In [1]: import numpy as np

In [2]: import numpy.linalg as la

In [3]: np.set_printoptions(suppress=True, linewidth=100)

In [4]: X = np.load("layer17.npy")

In [5]: print(X.round(3) + 0)
[[ 75.868  39.819  59.57  -62.277  52.34  -79.54   -6.159 -94.213 -79.644 -12.516  48.777 -35.95
   14.245  12.845 -36.049]
 [ 57.775  33.037  46.359 -45.688  36.05  -60.537  -1.235 -71.271 -60.86  -13.544  33.716 -24.519
   14.549   9.51  -30.056]
 [ 56.915  32.699  45.725 -44.912  35.294 -59.636  -1.023 -70.182 -59.966 -13.571  33.016 -23.998
   14.545   9.354 -29.76 ]
 [ 56.848  32.673  45.676 -44.852  35.235 -59.565  -1.006 -70.097 -59.896 -13.573  32.961 -23.957
   14.545   9.342 -29.737]
 [ 15.235  13.347  13.828  -9.665   2.361 -16.301   5.088 -17.766 -16.364 -10.608   2.29   -2.76
   10.612   2.332 -13.152]
 [ 12.217  11.512  11.354  -7.427   0.546 -13.194   4.948 -14.034 -13.171  -9.763   0.568  -1.752
    9.764   1.885 -11.581]
 [  8.102   8.767   7.89   -4.53   -1.587  -8.959   4.449  -8.987  -8.798  -8.251  -1.471  -0.63
    8.274   1.3    -9.204]
 [  7.908   8.628   7.724  -4.399  -1.674  -8.759   4.414  -8.751  -8.591  -8.166  -1.555  -0.586
    8.191   1.273  -9.083]
 [  6.609   7.671   6.598  -3.537  -2.216  -7.421   4.145  -7.175  -7.204  -7.554  -2.08   -0.319
    7.594   1.095  -8.24 ]
 [  3.443   5.05    3.754  -1.59   -3.095  -4.14    3.149  -3.397  -3.804  -5.624  -2.95    0.095
    5.72    0.673  -5.866]
 [  0.919   2.309   1.272  -0.309  -2.721  -1.432   1.647  -0.553  -1.053  -3.077  -2.636   0.033
    3.224   0.331  -3.153]
 [  0.173   1.049   0.403  -0.042  -1.787  -0.518   0.778   0.143  -0.219  -1.605  -1.751  -0.104
    1.737   0.187  -1.685]
 [ -0.017   0.434   0.1     0.     -0.957  -0.179   0.317   0.208   0.005  -0.744  -0.947  -0.123
    0.83    0.1    -0.812]
 [  0.678  -0.132   0.543   0.279   2.408   0.064   0.282  -1.354  -0.757   0.966   2.509   1.472
   -1.427  -0.404   1.673]
 [  0.788  -0.054   0.666   0.378   2.648   0.069   0.446  -1.552  -0.887   0.971   2.777   1.796
   -1.514  -0.475   1.836]
 [  0.85   -0.001   0.739   0.443   2.774   0.074   0.553  -1.664  -0.961   0.963   2.922   1.994
   -1.555  -0.517   1.924]
 [  0.894   0.04    0.792   0.493   2.861   0.079   0.634  -1.743  -1.014   0.953   3.023   2.143
   -1.58   -0.549   1.985]
 [  1.736   2.481   2.641   3.839   3.648   1.099   5.415  -3.461  -2.25   -1.291   4.532   9.393
   -0.825  -1.971   3.333]
 [  1.736   2.735   2.773   4.237   3.549   1.261   5.935  -3.505  -2.288  -1.594   4.51   10.133
   -0.661  -2.113   3.402]
 [  1.554   4.225   3.43    6.723   2.643   2.372   9.072  -3.492  -2.314  -3.5     4.066  14.547
    0.445  -2.957   3.725]
 [  1.177   5.531   3.868   9.103   1.484   3.541  11.943  -3.173  -2.115  -5.319   3.329  18.537
    1.569  -3.72    3.935]
 [  0.257   7.583   4.355  13.175  -0.861   5.69   16.66   -2.215  -1.466  -8.394   1.678  25.047
    3.546  -4.968   4.19 ]
 [ -1.01    9.645   4.636  17.628  -3.738   8.188  21.628  -0.785  -0.467 -11.701  -0.466  31.873
    5.738  -6.281   4.394]
 [ -2.881  12.079   4.741  23.302  -7.693  11.522  27.759   1.413   1.094 -15.842  -3.514  40.279
    8.539  -7.906   4.599]
 [-10.85   19.644   3.79   43.414 -23.066  24.145  48.417  11.116   8.117 -30.03  -15.812  68.591
   18.389 -13.427   5.159]
 [-11.174  19.902   3.728  44.162 -23.663  24.631  49.163  11.515   8.408 -30.546 -16.298  69.614
   18.752 -13.628   5.178]
 [-11.72   20.335   3.62   45.419 -24.669  25.45   50.414  12.191   8.901 -31.412 -17.117  71.33
   19.361 -13.965   5.21 ]
 [-13.11   21.405   3.331  48.574 -27.211  27.517  53.538  13.911  10.159 -33.577 -19.191  75.617
   20.888 -14.807   5.29 ]
 [-20.417  26.513   1.558  64.445 -40.272  38.115  68.984  23.009  16.841 -44.317 -29.933  96.838
   28.51  -18.994   5.696]]

In [6]: left, sv, vt = la.svd(X)

In [7]: evecs = vt[:(sv > 1e-8).sum()]

In [8]: rng = np.random.default_rng(2350)

In [9]: vec = X[1] + 4 * X[8] + rng.integers(2) * np.eye(15)[14]

In [10]: vec.round(3)
Out[10]: 
array([ 84.21 ,  63.721,  72.751, -59.837,  27.187, -90.219,  15.343, -99.969, -89.676, -43.758,
        25.397, -25.794,  44.925,  13.888, -62.016])

In [11]: print(round(float(la.norm(vec - evecs.T @ evecs @ vec)), 3))
0.885
